% python3 -q
>>> import numpy as np
>>> np.set_printoptions(precision=3, suppress=True, linewidth=200, sign=" ")
>>> rng = np.random.default_rng(72467)
>>> M = rng.normal(size=(20, 6))
>>> M = 3 * M / np.linalg.norm(M, axis=1, keepdims=True)
>>> M
array([[-0.369,  0.432, -0.332, -0.834, -2.795, -0.245],
       [ 0.521,  0.877, -0.357, -1.532,  1.831,  1.46 ],
       [-0.122, -2.411, -1.107, -0.877,  0.838,  0.687],
       [ 0.279,  1.357,  1.307,  2.15 ,  0.782, -0.372],
       [ 0.879,  0.398,  0.548,  2.716, -0.434,  0.453],
       [-1.383, -1.522,  1.754, -1.28 ,  0.058, -0.226],
       [ 1.435,  1.942,  0.43 , -0.395, -1.615,  0.472],
       [-0.456, -0.718, -0.188, -0.993, -1.636,  2.14 ],
       [ 1.418, -1.533, -1.267, -0.708, -0.329,  1.557],
       [-1.261,  0.786,  0.052, -1.166,  0.403,  2.295],
       [-1.807,  1.115,  1.442, -1.349,  0.182, -0.746],
       [-2.023, -1.912,  0.798, -0.106, -0.584,  0.512],
       [ 0.448, -1.625,  0.844, -1.268, -1.86 ,  0.616],
       [-0.77 ,  0.593, -1.988,  1.904, -0.254,  0.642],
       [ 0.036,  1.885,  1.582, -0.526,  0.348,  1.596],
       [ 1.407,  1.117,  2.179,  0.101, -0.997, -0.139],
       [-0.128,  0.953, -0.94 , -0.655,  2.255, -1.296],
       [ 0.898, -0.793,  1.696,  1.342, -0.903,  1.439],
       [ 1.682,  1.122, -2.147,  0.391,  0.08 , -0.38 ],
       [-0.717, -0.459, -2.064, -1.023,  1.714,  0.182]])
>>> x = np.array([1, -3, -1, -3, -2, -2])
>>> a = np.maximum(M @ x, 0)
>>> np.flatnonzero(a > 1e-9)
array([  0,   2,   5,   7,   8,  11,  12,  19])
>>> Xs = M - M.mean(axis=0)
>>> V = np.linalg.svd(Xs)[2][:2]
>>> other = Xs - Xs @ V.T @ V
>>> np.round(np.linalg.norm(other) / np.linalg.norm(Xs), 3)
np.float64(0.694)
>>> np.diag(V.T @ V)
array([ 0.155,  0.504,  0.518,  0.317,  0.459,  0.047])
>>> arr = np.load("run14.npy")
>>> arr
array([[  3,   3,   3,   3,   3],
       [  3,   6,   6,   6,   6],
       [  3,   6,   9,   9,   9],
       [  3,   6,   9,  12,  12],
       [  3,   6,   9,  12,  15]])
>>> C2 = M.T @ M
>>> np.linalg.eigvalsh(C2)[::-1]
array([ 46.671,  44.728,  31.382,  25.394,  17.889,  13.936])
>>> np.allclose(C2, C2.T)
True
>>> np.trace(C2), (M ** 2).sum()
(np.float64(180.0), np.float64(180.0))
>>> J = np.maximum(np.array([[-9],
...     [-2],
...     [9],
...     [1],
...     [7],
...     [-2],
...     [2],
...     [-6],
...     [-3],
...     [8],
...     [0],
...     [5],
...     [9],
...     [1],
...     [-3],
...     [9],
...     [5],
...     [5],
...     [-5],
...     [-2],
...     [-1],
...     [-5],
...     [-7],
...     [7],
...     [-8],
...     [8],
...     [-5],
...     [-7],
...     [-8],
...     [2],
...     [6],
...     [3],
...     [-4],
...     [8],
...     [-1],
...     [-8],
...     [-4],
...     [-3],
...     [8],
...     [4],
...     [-3]]) @ np.array([[-1, 2, -1, -2, 3]]) + np.array([4, -3, -3, 2, 0]), 0)
>>> J
array([[ 13,   0,   6,  20,   0],
       [  6,   0,   0,   6,   0],
       [  0,  15,   0,   0,  27],
       [  3,   0,   0,   0,   3],
       [  0,  11,   0,   0,  21],
       [  6,   0,   0,   6,   0],
       [  2,   1,   0,   0,   6],
       [ 10,   0,   3,  14,   0],
       [  7,   0,   0,   8,   0],
       [  0,  13,   0,   0,  24],
       [  4,   0,   0,   2,   0],
       [  0,   7,   0,   0,  15],
       [  0,  15,   0,   0,  27],
       [  3,   0,   0,   0,   3],
       [  7,   0,   0,   8,   0],
       [  0,  15,   0,   0,  27],
       [  0,   7,   0,   0,  15],
       [  0,   7,   0,   0,  15],
       [  9,   0,   2,  12,   0],
       [  6,   0,   0,   6,   0],
       [  5,   0,   0,   4,   0],
       [  9,   0,   2,  12,   0],
       [ 11,   0,   4,  16,   0],
       [  0,  11,   0,   0,  21],
       [ 12,   0,   5,  18,   0],
       [  0,  13,   0,   0,  24],
       [  9,   0,   2,  12,   0],
       [ 11,   0,   4,  16,   0],
       [ 12,   0,   5,  18,   0],
       [  2,   1,   0,   0,   6],
       [  0,   9,   0,   0,  18],
       [  1,   3,   0,   0,   9],
       [  8,   0,   1,  10,   0],
       [  0,  13,   0,   0,  24],
       [  5,   0,   0,   4,   0],
       [ 12,   0,   5,  18,   0],
       [  8,   0,   1,  10,   0],
       [  7,   0,   0,   8,   0],
       [  0,  13,   0,   0,  24],
       [  0,   5,   0,   0,  12],
       [  7,   0,   0,   8,   0]])
>>> w, V = np.linalg.eigh(arr)
>>> x = np.array([1, 3, -1, 2, 0])
>>> x @ arr @ x / (x @ x), np.round(w[0], 3), round(float(w[-1]), 3)
(np.float64(9.2), np.float64(0.815), 37.031)
>>> m1 = np.load("out3.npy")
>>> m1
array([[ -0.409,  15.486,  12.441,   9.521,   6.494, -15.767,  16.501,   4.961,   6.265,   5.848],
       [  0.555,  12.511,  14.813,  10.237,   4.67 , -14.485,  14.95 ,   6.348,   6.503,   3.825],
       [ -1.02 ,  13.615,  16.41 ,   9.185,   4.095, -16.299,  17.104,   6.65 ,   5.154,   4.768],
       [ -1.286,  15.911,  15.64 ,   9.573,   5.175, -13.543,  15.516,   3.926,   4.091,   3.64 ],
       [  0.752,  14.149,  15.009,  10.566,   6.131, -15.171,  15.347,   5.387,   5.97 ,   4.796],
       [ -1.027,  16.88 ,  15.482,  12.142,   4.912, -14.095,  15.949,   3.523,   7.088,   5.594],
       [  0.581,  16.891,  15.871,  10.432,   4.965, -14.481,  15.194,   4.976,   5.003,   5.141],
       [ -1.457,  14.781,  15.204,  10.112,   4.377, -14.713,  14.472,   5.014,   5.301,   4.421],
       [ -0.591,  16.233,  15.163,  10.665,   4.437, -16.417,  15.51 ,   2.387,   5.914,   5.069],
       [ -1.797,  14.842,  15.264,  10.526,   3.661, -14.577,  15.009,   5.331,   4.743,   4.64 ],
       [  0.742,  13.948,  15.326,   9.324,   6.822, -13.913,  15.505,   5.608,   4.343,   5.113],
       [  2.026,  16.675,  14.225,   9.433,   3.883, -13.411,  14.357,   5.125,   5.234,   5.27 ],
       [ -1.142,  14.285,  13.463,  10.884,   5.012, -15.121,  15.065,   5.046,   2.301,   4.283],
       [  2.122,  15.319,  14.864,   9.452,   3.951, -14.051,  18.063,   4.497,   4.141,   5.741],
       [ -1.653,  14.232,  13.775,   9.534,   5.616, -15.325,  16.987,   5.705,   3.245,   4.606],
       [  1.13 ,  13.818,  15.497,  10.374,   5.514, -14.744,  15.151,   5.586,   4.491,   4.565],
       [  1.286,  14.28 ,  16.286,  10.038,   5.918, -15.096,  12.835,   3.904,   4.88 ,   5.423],
       [  0.606,  14.162,  14.993,  11.013,   6.419, -13.636,  14.99 ,   6.439,   3.992,   5.727],
       [ -1.694,  13.176,  14.258,  10.766,   5.034, -16.644,  15.354,   4.154,   5.876,   6.79 ],
       [ -1.452,  13.776,  16.908,  10.425,   5.016, -14.638,  15.214,   5.474,   3.385,   5.471],
       [ -1.381,  12.884,  15.364,  11.152,   5.326, -16.207,  15.322,   7.554,   3.522,   5.725],
       [  0.658,  15.775,  14.773,  12.314,   4.569, -14.159,  15.485,   7.413,   4.017,   4.77 ],
       [ -0.131,  13.831,  14.611,   9.874,   4.14 , -15.488,  15.398,   6.103,   7.112,   2.666],
       [ -1.56 ,  12.734,  15.015,   9.943,   4.763, -15.886,  15.475,   2.547,   5.51 ,   4.384],
       [  0.442,  16.461,  13.559,  10.674,   4.872, -15.872,  15.91 ,   4.309,   4.584,   4.329]])
>>> other = np.c_[m1[:, :4] @ np.array([[0, -4, 4, 3], [-1, 3, -5, 0], [3, -3, -6, -6], [1, 7, -1, 7]]), np.array([-1, -2, 1, 0, -3, -1, 0, -5, -5, -3, 2, 1, 5, -2, 0, 1, 2, -5, 1, 1, -4, -2, -2, 0, 3])]
>>> other
array([[  31.358,   77.418, -163.233,   -9.226,   -1.   ],
       [  42.165,   62.533, -159.45 ,  -15.554,   -2.   ],
       [  44.8  ,   59.99 , -179.8  ,  -37.225,    1.   ],
       [  40.582,   72.968, -188.112,  -30.687,    0.   ],
       [  41.444,   68.374, -168.357,  -13.836,   -3.   ],
       [  41.708,   93.296, -193.542,  -10.979,   -1.   ],
       [  41.154,   73.76 , -187.789,  -20.459,    0.   ],
       [  40.943,   75.343, -181.069,  -24.811,   -5.   ],
       [  39.921,   80.229, -185.172,  -18.096,   -5.   ],
       [  41.476,   79.604, -183.508,  -23.293,   -3.   ],
       [  41.354,   58.166, -168.052,  -24.462,    2.   ],
       [  35.433,   65.277, -170.054,  -13.241,    1.   ],
       [  36.988,   83.222, -167.655,   -8.016,    5.   ],
       [  38.725,   59.041, -166.743,  -16.654,   -2.   ],
       [  36.627,   74.721, -169.956,  -20.871,    0.   ],
       [  43.047,   63.061, -167.926,  -16.974,    1.   ],
       [  44.616,   59.104, -174.01 ,  -23.592,    2.   ],
       [  41.83 ,   72.174, -169.357,  -11.049,   -5.   ],
       [  40.364,   78.892, -168.97 ,  -15.268,    1.   ],
       [  47.373,   69.387, -186.561,  -32.829,    1.   ],
       [  44.36 ,   76.148, -173.28 ,  -18.263,   -4.   ],
       [  40.858,   86.572, -177.195,   -0.466,   -2.   ],
       [  39.876,   67.302, -167.219,  -18.941,   -2.   ],
       [  42.254,   68.998, -169.943,  -25.169,    0.   ],
       [  34.89 ,   81.656, -172.565,   -5.31 ,    3.   ]])
>>> np.linalg.norm(np.linalg.qr(m1)[0].T @ other, axis=0) ** 2 / ((other ** 2).sum(axis=0) + 1e-12)
array([ 1.   ,  1.   ,  1.   ,  1.   ,  0.302])
>>> np.round(np.linalg.lstsq(m1, other[:, 0])[0], 3) + 0
array([ 0., -1.,  3.,  1.,  0.,  0.,  0.,  0.,  0.,  0.])
